>>> import numpy as np
>>> import numpy.linalg as la
>>> np.set_printoptions(precision=3, suppress=True, linewidth=140, legacy="1.25")
>>> def rd(a):
...     return np.round(a, 3) + 0
... 
>>> W0 = np.loadtxt("x.csv", delimiter=",")
>>> W0
array([[ 6.,  3.,  2.,  7.,  7.],
       [ 7.,  4.,  3.,  8.,  8.],
       [ 3.,  0., -1.,  4.,  4.],
       [ 2., -1., -2.,  3.,  3.]])
>>> r = la.matrix_rank(W0)
>>> r
2
>>> ns = la.svd(W0)[2][r:].T
>>> ns.shape
(5, 3)
>>> rd(W0 @ ns)
array([[0., 0., 0.],
       [0., 0., 0.],
       [0., 0., 0.],
       [0., 0., 0.]])
>>> [int(la.matrix_rank(W0[:i])) for i in range(1, len(W0) + 1)]
[1, 2, 2, 2]
>>> np.argsort(-la.norm(W0, axis=0).round(6), kind="stable")[:3]
array([3, 4, 0])
>>> rng = np.random.default_rng(50361)
>>> A2 = W0 + rng.integers(-2, 3, (4, 2)) @ rng.integers(-2, 3, (2, 5))
>>> A2
array([[ 8.,  7.,  4.,  9.,  3.],
       [ 6.,  5.,  4., 10.,  6.],
       [ 5., -2., -3.,  0.,  8.],
       [-1., -1., -1.,  6.,  1.]])
>>> np.abs(A2 - W0).sum(axis=1)
array([14.,  7., 14.,  9.])
>>> rd(la.svd(A2 - W0, compute_uv=False))
array([9.91 , 4.878, 0.   , 0.   ])
>>> def softmax(z):
...     e = np.exp(z - z.max(axis=-1, keepdims=True))
...     return e / e.sum(axis=-1, keepdims=True)
... 
>>> rd(softmax(W0[3]))
array([0.154, 0.008, 0.003, 0.418, 0.418])
>>> print(softmax(W0).sum(axis=1))
[1. 1. 1. 1.]
>>> S = W0 @ W0.T / np.sqrt(5)
>>> rd(softmax(S)[3] @ W0)
array([6.903, 3.903, 2.903, 7.903, 7.903])
>>> rd(softmax(S))
array([[0.   , 1.   , 0.   , 0.   ],
       [0.   , 1.   , 0.   , 0.   ],
       [0.011, 0.989, 0.   , 0.   ],
       [0.097, 0.903, 0.   , 0.   ]])
>>> print(softmax(S).round(6).argmax(axis=1))
[1 1 1 1]
>>> W0.sum(axis=0)
array([18.,  6.,  2., 22., 22.])
>>> np.diff(W0, axis=0)
array([[ 1.,  1.,  1.,  1.,  1.],
       [-4., -4., -4., -4., -4.],
       [-1., -1., -1., -1., -1.]])
>>> W0.sum(axis=1)
array([25., 30., 10.,  5.])
>>> la.matrix_rank(W0)
2
>>> np.count_nonzero(W0)
19
>>> J = 3 * np.eye(6) + np.eye(6, k=1)
>>> print(J)
[[3. 1. 0. 0. 0. 0.]
 [0. 3. 1. 0. 0. 0.]
 [0. 0. 3. 1. 0. 0.]
 [0. 0. 0. 3. 1. 0.]
 [0. 0. 0. 0. 3. 1.]
 [0. 0. 0. 0. 0. 3.]]
>>> vec = np.array([0, 0, 0, 1, 2, 2])
>>> target = J @ vec
>>> c, lr = np.zeros(6), 1 / la.norm(J, 2) ** 2
>>> for i in range(15):
...     c -= lr * J.T @ (J @ c - target)
...     if i % 5 == 0: print(i, round(la.norm(J @ c - target), 3))
... 
0 1.303
5 0.038
10 0.007
>>> rd(la.cond(J))
1.843
>>> print(rd(c))
[0. 0. 0. 1. 2. 2.]
>>> E = np.load("run2.npy")
>>> E
array([[17, -2, -9],
       [-2,  9,  1],
       [-9,  1, 11]])
>>> print(rd(la.det(2 * E)), rd(la.det(E)))
7432.0 929.0
>>> rd(la.det(E[::-1]))
-929.0
>>> rd(la.eigvals(E).sum().real)
37.0
>>> np.einsum("ij,ji->", E, E)
663
>>> print(rd(la.det(E.T)))
929.0
>>> arr = -2 * np.eye(5) + np.eye(5, k=1)
>>> arr
array([[-2.,  1.,  0.,  0.,  0.],
       [ 0., -2.,  1.,  0.,  0.],
       [ 0.,  0., -2.,  1.,  0.],
       [ 0.,  0.,  0., -2.,  1.],
       [ 0.,  0.,  0.,  0., -2.]])
>>> A2 = arr[0, 0] * arr[1:] - np.outer(arr[1:, 0], arr[0])
>>> print(A2)
[[ 0.  4. -2. -0. -0.]
 [ 0. -0.  4. -2. -0.]
 [ 0. -0. -0.  4. -2.]
 [ 0. -0. -0. -0.  4.]]
>>> arr[:, 0] / arr[0, 0]
array([ 1., -0., -0., -0., -0.])
>>> np.flatnonzero(~A2.round(6).any(axis=1))
array([], dtype=int64)
>>> K = np.loadtxt("case18.csv", delimiter=",")
>>> K
array([[  0.8,  -0.5,  -0.4,   0.2],
       [ -0.2,  -1. ,   0.7,  -0.3],
       [ -0.1,  -3.2,   1. ,   0.7],
       [  0.7,   0.1,  -0.2,   0.9],
       [ -1.6,   0.5,  -2.1,  -0.7],
       [  0.7,  -1. ,  -0.2,   0.4],
       [  1.1,  -1.4,  -0.4,   0.7],
       [ -0.1,   2.1,  -0.3,   0.6],
       [ -0.7,  -0.4,  -0.9,   1. ],
       [ -1.6,  -0.5,  -2.3,  -1.1],
       [  2. ,  -3. ,  -4. , -22. ],
       [  0.3,   0.7,  -0.6,  -1.3],
       [ -0.3,   0.8,   1.2,   0.7],
       [ -0.4,   0.3,   0.3,  -0.2],
       [  1.3,  -1. ,  -1.5,  -2.3],
       [ -0.8,  -0.6,  -1.5,   1. ],
       [ -1.4,   2.2,   0.2,   1.2],
       [  0.6,   1.5,  -0.3,   2.2],
       [ -0.6,  -1.3,  -0.1,  -1.5],
       [  2. ,   1. ,   2.1,   1. ],
       [  1.1,  -0.8,  -0.1,   1.9],
       [ -1. ,   0.4,  -2.1,  -1.2],
       [ -0.4,  -1.5,   1.3,  -0.4],
       [ -2.1,  -1. ,  -1.9,  -1.3],
       [ -1.3,  -0.6,   1.2,   1. ],
       [  0.2,  -0.9,  -0.7,  -0.8],
       [  1. ,   0.3,   0. ,   0.1],
       [  0.1,  -1.2,  -0.6,   1.4],
       [  0.3,   0.3,  -0.9,   0.3],
       [  2.7,   1. ,  -0.6,   1.2]])
>>> gram = np.cov(K, rowvar=False)
>>> rd(la.eigvalsh(gram)[::-1])
array([18.606,  1.489,  1.293,  0.721])
>>> np.argsort(-K.std(axis=0).round(6), kind="stable")
array([3, 2, 1, 0])
>>> rd(np.polyfit(K[:, 2], K[:, 1], 1))
array([ 0.196, -0.2  ])
>>> gram.shape
(4, 4)
>>> rd(gram)
array([[ 1.33 , -0.093,  0.127, -1.112],
       [-0.093,  1.593,  0.314,  2.371],
       [ 0.127,  0.314,  1.598,  3.199],
       [-1.112,  2.371,  3.199, 17.587]])
>>> print(rd(la.norm(arr, axis=0)))
[2.    2.236 2.236 2.236 2.236]
>>> rd(la.norm(arr, "nuc"))
10.504
>>> print(la.norm(arr, axis=1).argmax())
0
>>> arr[4] @ arr[3]
-2.0
>>> mat = np.loadtxt("test4.csv", delimiter=",")
>>> rd(mat)
array([[ 0.949, -1.521, -2.405],
       [ 0.   ,  2.535, -1.604],
       [-2.846, -0.507, -0.802]])
>>> rd(la.det(mat.T))
-27.0
>>> rd(la.eigvals(mat).sum().real)
2.682
>>> z = rng.permutation(3)
>>> A2 = mat[:, z] * rng.choice([-1, 1], 3)
>>> rd(A2)
array([[ 0.949,  1.521, -2.405],
       [ 0.   , -2.535, -1.604],
       [-2.846,  0.507, -0.802]])
>>> Uu, _, VT = la.svd(mat.T @ A2)
>>> z
array([0, 1, 2])
>>> rd(Uu @ VT)
array([[ 1.,  0.,  0.],
       [ 0., -1.,  0.],
       [ 0.,  0.,  1.]])
>>> F = np.load("m.npy")
>>> F
array([[0, 0, 1, 1, 1],
       [0, 0, 1, 1, 1],
       [1, 1, 0, 0, 0],
       [1, 1, 0, 0, 1],
       [1, 1, 0, 1, 0]])
>>> W1 = np.array([[3, 2, 0, 1, 2, 2],
...     [2, 2, 2, 0, 0, 2],
...     [0, 1, 2, 0, 2, 0],
...     [0, 3, 1, 1, 3, 1],
...     [3, 0, 3, 3, 2, 3]])
>>> c = np.array([4, 2, 5, 3, 0, 3])
>>> H = np.maximum(F @ W1 + c, 0)
>>> H
array([[ 7,  6, 11,  7,  7,  7],
       [ 7,  6, 11,  7,  7,  7],
       [ 9,  6,  7,  4,  2,  7],
       [12,  6, 10,  7,  4, 10],
       [ 9,  9,  8,  5,  5,  8]])
>>> la.matrix_rank(H)
4
>>> print((H > 0).mean(axis=0))
[1. 1. 1. 1. 1. 1.]
>>> W2 = np.array([[-3, 0, 2], [3, 3, 3], [1, -3, 2], [1, 0, 1], [3, 0, 3], [-3, 0, -1]])
>>> (H @ W2).round(6).argmax(axis=1)
array([2, 2, 2, 2, 2])
>>> W1 @ W2
array([[-2,  6, 17],
       [-4,  0, 12],
       [11, -3, 13],
       [17,  6, 20],
       [-6, -9, 18]])
>>> H @ W2
array([[ 15, -15,  75],
       [ 15, -15,  75],
       [-13,  -3,  53],
       [-19, -12,  71],
       [  4,   3,  73]])
>>> hat = np.triu(np.array([[0, -2, 2, 1, 2],
...     [0, -1, 1, -1, 2],
...     [1, 2, -1, -1, 0],
...     [1, -2, 1, 0, 2],
...     [2, -2, 1, -1, 0]]), 1) + np.eye(5)
>>> A2 = hat @ F @ la.inv(hat)
>>> print(hat @ F - F @ hat)
[[ 5.  5. -2.  1. -3.]
 [ 2.  2.  0.  3. -3.]
 [-1.  1. -3.  0. -5.]
 [ 2.  4. -3.  2. -4.]
 [ 0.  2. -3.  0. -6.]]
>>> print(rd(np.poly(A2)))
[ 1.  0. -7. -4.  2.  0.]
>>> A2
array([[  5.,  15., -26., -15., -10.],
       [  2.,   6.,  -9.,  -2., -12.],
       [  0.,   0.,   0.,   0.,  -1.],
       [  3.,   9., -15.,  -7.,  -9.],
       [  1.,   3.,  -5.,  -2.,  -4.]])
>>> rd(F @ la.pinv(F) @ F)
array([[0., 0., 1., 1., 1.],
       [0., 0., 1., 1., 1.],
       [1., 1., 0., 0., 0.],
       [1., 1., 0., 0., 1.],
       [1., 1., 0., 1., 0.]])
>>> print(np.unique(F.round(6), axis=0).shape)
(4, 5)
>>> rd(np.trace(la.pinv(F) @ F))
4.0
>>> np.allclose(F[:-1].T @ la.lstsq(F[:-1].T, F[-1])[0], F[-1])
False
>>> vec = np.array([-9, -7, -7, 8, 3])
>>> h1 = np.maximum(F @ vec, 0)
>>> np.maximum(F @ vec, 0) - np.maximum(-F @ vec, 0)
array([  4,   4, -16, -13,  -8])
>>> M = np.load("layer2.npy")
>>> M
array([[ 5, -1, -1, -2,  5, -1],
       [-5,  3, -3,  4,  2,  1],
       [-5, -4, -3,  4,  0, -5],
       [ 4, -2,  0, -2,  3, -1],
       [-5,  5,  1, -1, -1, -4],
       [10, -4,  2, -6,  3, -2]])
>>> Uu, sig, VT = la.svd(M)
>>> np.argmax(sig[:-1] / (sig[1:] + 1e-6)) + 1
5
>>> A2 = Uu[:, :5] @ np.diag(sig[:5]) @ VT[:5]
>>> la.matrix_rank(M, rtol=0.05)
4
>>> rd(A2)
array([[ 5., -1., -1., -2.,  5., -1.],
       [-5.,  3., -3.,  4.,  2.,  1.],
       [-5., -4., -3.,  4.,  0., -5.],
       [ 4., -2.,  0., -2.,  3., -1.],
       [-5.,  5.,  1., -1., -1., -4.],
       [10., -4.,  2., -6.,  3., -2.]])
>>> rd(np.abs(M - A2).max())
0.0
>>> rd(la.norm(M - A2, 2)), rd(sig[5])
(0.0, 0.0)
>>> rd(la.norm(M - A2) / la.norm(M))
0.0
>>> u = np.array([7, 9, 2])
>>> A2 = E + np.outer(u, np.eye(3)[1])
>>> rd(la.det(A2) / la.det(E)), rd(1 + la.solve(E, u)[1])
(2.127, 2.127)
>>> Uu, sig, VT = la.svd(M)
>>> V = VT[:(sig > 1e-8).sum()]
>>> vec = M[5] + 3 * M[2] + rng.integers(2) * np.eye(6)[1]
>>> vec
array([ -5., -16.,  -7.,   6.,   3., -17.])
>>> rd(np.diag(V.T @ V))
array([0.943, 0.986, 0.577, 0.551, 0.979, 0.964])
>>> (M - M.T) / 2
array([[ 0. ,  2. ,  2. , -3. ,  5. , -5.5],
       [-2. ,  0. ,  0.5,  3. , -1.5,  2.5],
       [-2. , -0.5,  0. ,  2. , -0.5, -3.5],
       [ 3. , -3. , -2. ,  0. ,  2. ,  2.5],
       [-5. ,  1.5,  0.5, -2. ,  0. , -3.5],
       [ 5.5, -2.5,  3.5, -2.5,  3.5,  0. ]])
>>> rd(la.det(M))
0.0
>>> np.trace(M)
0
>>> blk = np.stack([M, 4 * M, M[::-1]])
>>> rd(la.norm(blk, axis=(1, 2)))
array([22., 88., 22.])
>>> blk.sum(axis=0)
array([[ 35,  -9,  -3, -16,  28,  -7],
       [-30,  20, -14,  19,   9,   1],
       [-21, -22, -15,  18,   3, -26],
       [ 15, -14,  -3,  -6,  15, -10],
       [-30,  28,   2,  -1,  -3, -19],
       [ 55, -21,   9, -32,  20, -11]])
>>> np.einsum("bij,cij->bc", blk, blk)
array([[ 484, 1936,  186],
       [1936, 7744,  744],
       [ 186,  744,  484]])
>>> blk.shape
(3, 6, 6)
